>>> import numpy as np
>>> np.set_printoptions(suppress=True, linewidth=100)
>>> def rd(a):
...     return np.round(a, 2) + 0
... 
>>> W0 = np.load("arr.npy")
>>> W0
array([[5., 0., 4., 0., 0.],
       [0., 5., 0., 4., 4.],
       [4., 0., 5., 0., 0.],
       [0., 4., 0., 5., 4.],
       [0., 4., 0., 4., 5.]])
>>> # symmetric
>>> x0 = np.ones(5)
>>> for _ in range(4):
...     x0 = W0 @ x0
...     x0 /= np.linalg.norm(x0)
...     print(round(x0 @ W0 @ x0, 2))
... 
12.03
12.47
12.73
12.86
>>> rd(x0)
array([0.13, 0.57, 0.13, 0.57, 0.57])
>>> rd(np.linalg.eigvalsh(W0)[-1])
np.float64(13.0)
>>> m1 = np.loadtxt("x.csv", delimiter=",")
>>> rd(m1)
array([[ 0.58,  0.42, -0.7 ],
       [ 0.42,  0.58,  0.7 ],
       [-0.7 ,  0.7 , -0.16]])
>>> np.all(np.linalg.eigvalsh(m1) > 0)
np.False_
>>> [round(float(np.linalg.det(m1[:i, :i])), 2) + 0 for i in range(1, 4)]
[0.58, 0.16, -1.0]
>>> rd(np.linalg.eigvalsh(m1).min())
np.float64(-1.0)
>>> hat = np.triu(np.array([[-5, 6, 0], [6, 0, -6], [-7, 1, -3]]), 1) + np.eye(3)
>>> other = hat @ m1 @ np.linalg.inv(hat)
>>> np.linalg.matrix_rank(other)
np.int64(3)
>>> rd(np.linalg.det(other))
np.float64(-1.0)
>>> rd(hat @ m1 - m1 @ hat)
array([[ 2.51,  0.  ,  6.7 ],
       [ 4.19, -6.7 ,  4.47],
       [ 0.  ,  4.19,  4.19]])
>>> K = np.array([[8, 5], [1, 3]])
>>> np.poly(K)
array([  1., -11.,  19.])
>>> np.einsum("ij,ji->", K, K)
np.int64(83)
>>> np.kron(np.eye(2, dtype=int), K)
array([[8, 5, 0, 0],
       [1, 3, 0, 0],
       [0, 0, 8, 5],
       [0, 0, 1, 3]])
>>> rd(np.linalg.eigvals(K))
array([8.85, 2.15])
>>> x0 = np.array([3, -3])
>>> h1 = np.maximum(K @ x0, 0)
>>> np.maximum(K @ x0, 0) - np.maximum(-K @ x0, 0)
array([ 9, -6])
>>> np.flatnonzero(h1 > 1e-9)
array([0])
>>> f = np.array([-5, 4])
>>> other = K + np.outer(f, np.eye(2)[0])
>>> other
array([[3., 5.],
       [5., 3.]])
>>> np.linalg.matrix_rank(other - K)
np.int64(1)
>>> rd(np.linalg.det(other) / np.linalg.det(K)), rd(1 + np.linalg.solve(K, f)[0])
(np.float64(-0.84), np.float64(-0.84))
>>> mat = np.array([[-8, -2, 9, -2, 2, 6, 3],
...     [3, -8, -2, 9, -2, 2, 6],
...     [6, 3, -8, -2, 9, -2, 2],
...     [2, 6, 3, -8, -2, 9, -2],
...     [-2, 2, 6, 3, -8, -2, 9],
...     [9, -2, 2, 6, 3, -8, -2],
...     [-2, 9, -2, 2, 6, 3, -8]])
>>> rng = np.random.default_rng(182)
>>> idx = rng.permutation(7)
>>> other = mat[:, idx] * rng.choice([-1, 1], 7)
>>> other
array([[-9,  2,  6,  8, -3,  2, -2],
       [ 2, -2,  2, -3, -6, -9, -8],
       [ 8,  9, -2, -6, -2,  2,  3],
       [-3, -2,  9, -2,  2,  8,  6],
       [-6, -8, -2,  2, -9, -3,  2],
       [-2,  3, -8, -9,  2, -6, -2],
       [ 2,  6,  3,  2,  8, -2,  9]])
>>> Uu, _, VT = np.linalg.svd(mat.T @ other)
>>> rd(np.linalg.lstsq(mat, other)[0])
array([[ 0.,  0.,  0., -1.,  0.,  0.,  0.],
       [ 0.,  0.,  0.,  0.,  0.,  0.,  1.],
       [-1.,  0.,  0.,  0.,  0.,  0.,  0.],
       [ 0.,  0.,  0.,  0.,  0., -1.,  0.],
       [ 0.,  1.,  0.,  0.,  0.,  0.,  0.],
       [ 0.,  0.,  1.,  0.,  0.,  0.,  0.],
       [ 0.,  0.,  0.,  0., -1.,  0.,  0.]])
>>> rd(Uu @ VT)
array([[ 0.,  0.,  0., -1.,  0.,  0.,  0.],
       [ 0.,  0.,  0.,  0.,  0.,  0.,  1.],
       [-1.,  0.,  0.,  0.,  0.,  0.,  0.],
       [ 0.,  0.,  0.,  0.,  0., -1.,  0.],
       [ 0.,  1.,  0.,  0.,  0.,  0.,  0.],
       [ 0.,  0.,  1.,  0.,  0.,  0.,  0.],
       [ 0.,  0.,  0.,  0., -1.,  0.,  0.]])
>>> idx
array([2, 4, 5, 0, 6, 3, 1])
